$ ipython --no-banner

In [1]: import numpy as np

In [2]: import numpy.linalg as la

In [3]: np.set_printoptions(precision=2, suppress=True, linewidth=120, floatmode="fixed")

In [4]: rnd = lambda a: np.round(a, 2) + 0

In [5]: E = np.load("mat.npy")

In [6]: E
Out[6]: 
array([[2, 3, 3, 1, 0, 0, 3, 3, 0],
       [3, 2, 3, 3, 1, 0, 0, 3, 3],
       [3, 3, 2, 3, 3, 1, 0, 0, 3],
       [1, 3, 3, 2, 3, 3, 1, 0, 0],
       [0, 1, 3, 3, 2, 3, 3, 1, 0],
       [0, 0, 1, 3, 3, 2, 3, 3, 1],
       [3, 0, 0, 1, 3, 3, 2, 3, 3],
       [3, 3, 0, 0, 1, 3, 3, 2, 3],
       [0, 3, 3, 0, 0, 1, 3, 3, 2]])

In [7]: G = E.T @ E

In [8]: print(G)
[[41 33 24 25 27 24 22 30 36]
 [33 50 42 27 25 27 33 31 30]
 [24 42 50 36 27 25 33 33 22]
 [25 27 36 42 36 27 25 27 24]
 [27 25 27 36 42 36 27 25 27]
 [24 27 25 27 36 42 36 27 25]
 [22 33 33 25 27 36 50 42 24]
 [30 31 33 27 25 27 42 50 33]
 [36 30 22 24 27 25 24 33 41]]

In [9]: np.diag(G)
Out[9]: array([41, 50, 50, 42, 42, 42, 50, 50, 41])

In [10]: np.trace(G), (E ** 2).sum()
Out[10]: (np.int64(408), np.int64(408))

In [11]: feats = np.array([[-0.95, 0.0, -2.0, 2.0, -1.0, -1.0, 1.0, 3.0],
    ...:     [-3.0, 3.05, -3.0, -1.0, -2.0, 1.0, 1.0, -1.0],
    ...:     [3.0, -1.0, -2.95, 3.0, -2.0, 2.0, 2.0, 2.0],
    ...:     [-2.0, -3.0, -2.0, 2.05, 2.0, -2.0, -2.0, 2.0],
    ...:     [3.0, 1.0, -3.0, 2.0, 2.05, -3.0, 0.0, -1.0],
    ...:     [-3.0, 3.0, 3.0, -3.0, -2.0, -2.95, 3.0, -2.0],
    ...:     [0.0, 3.0, 2.0, 3.0, -2.0, 0.0, 1.05, -2.0],
    ...:     [-1.0, 0.0, -2.0, 2.0, -1.0, -1.0, 1.0, 3.05]])

In [12]: x = np.array([0, -3, -3, -2, 3, -3, -2, 3])

In [13]: print(rnd(feats * x))
[[ 0.00  0.00  6.00 -4.00 -3.00  3.00 -2.00  9.00]
 [ 0.00 -9.15  9.00  2.00 -6.00 -3.00 -2.00 -3.00]
 [ 0.00  3.00  8.85 -6.00 -6.00 -6.00 -4.00  6.00]
 [ 0.00  9.00  6.00 -4.10  6.00  6.00  4.00  6.00]
 [ 0.00 -3.00  9.00 -4.00  6.15  9.00  0.00 -3.00]
 [ 0.00 -9.00 -9.00  6.00 -6.00  8.85 -6.00 -6.00]
 [ 0.00 -9.00 -6.00 -6.00 -6.00  0.00 -2.10 -6.00]
 [ 0.00  0.00  6.00 -4.00 -3.00  3.00 -2.00  9.15]]

In [14]: print(feats @ np.eye(8)[3])
[ 2.00 -1.00  3.00  2.05  2.00 -3.00  3.00  2.00]

In [15]: rnd(np.einsum("ij,j->i", feats, x))
Out[15]: array([  9.00, -12.15,  -4.15,  32.90,  14.15, -21.15, -35.10,   9.15])

In [16]: rnd((feats * x).sum(axis=1))
Out[16]: array([  9.00, -12.15,  -4.15,  32.90,  14.15, -21.15, -35.10,   9.15])

In [17]: rnd(feats @ np.ones(8))
Out[17]: array([ 1.05, -4.95,  6.05, -4.95,  1.05, -3.95,  5.05,  1.05])

In [18]: rnd(la.eigvalsh(E).min())
Out[18]: np.float64(-5.94)

In [19]: [round(float(la.det(E[:i, :i])), 2) + 0 for i in range(1, 10)]
Out[19]: [2.0, -5.0, 8.0, 21.0, -36.0, 27.0, 792.0, 10164.0, 43120.0]

In [20]: la.cholesky(E)
LinAlgError: Matrix is not positive definite


In [21]: rnd(np.trace(feats))
Out[21]: np.float64(4.4)

In [22]: assert feats == feats.T
ValueError: The truth value of an array with more than one element is ambiguous. Use a.any() or a.all()


In [23]: np.allclose(feats @ feats.T, feats.T @ feats)
Out[23]: False

In [24]: print((feats + feats.T) / 2)
[[-0.95 -1.50  0.50  0.00  1.00 -2.00  0.50  1.00]
 [-1.50  3.05 -2.00 -2.00 -0.50  2.00  2.00 -0.50]
 [ 0.50 -2.00 -2.95  0.50 -2.50  2.50  2.00  0.00]
 [ 0.00 -2.00  0.50  2.05  2.00 -2.50  0.50  2.00]
 [ 1.00 -0.50 -2.50  2.00  2.05 -2.50 -1.00 -1.00]
 [-2.00  2.00  2.50 -2.50 -2.50 -2.95  1.50 -1.50]
 [ 0.50  2.00  2.00  0.50 -1.00  1.50  1.05 -0.50]
 [ 1.00 -0.50  0.00  2.00 -1.00 -1.50 -0.50  3.05]]

In [25]: rnd(np.abs(la.eigvals(feats)).max())
Out[25]: np.float64(7.82)
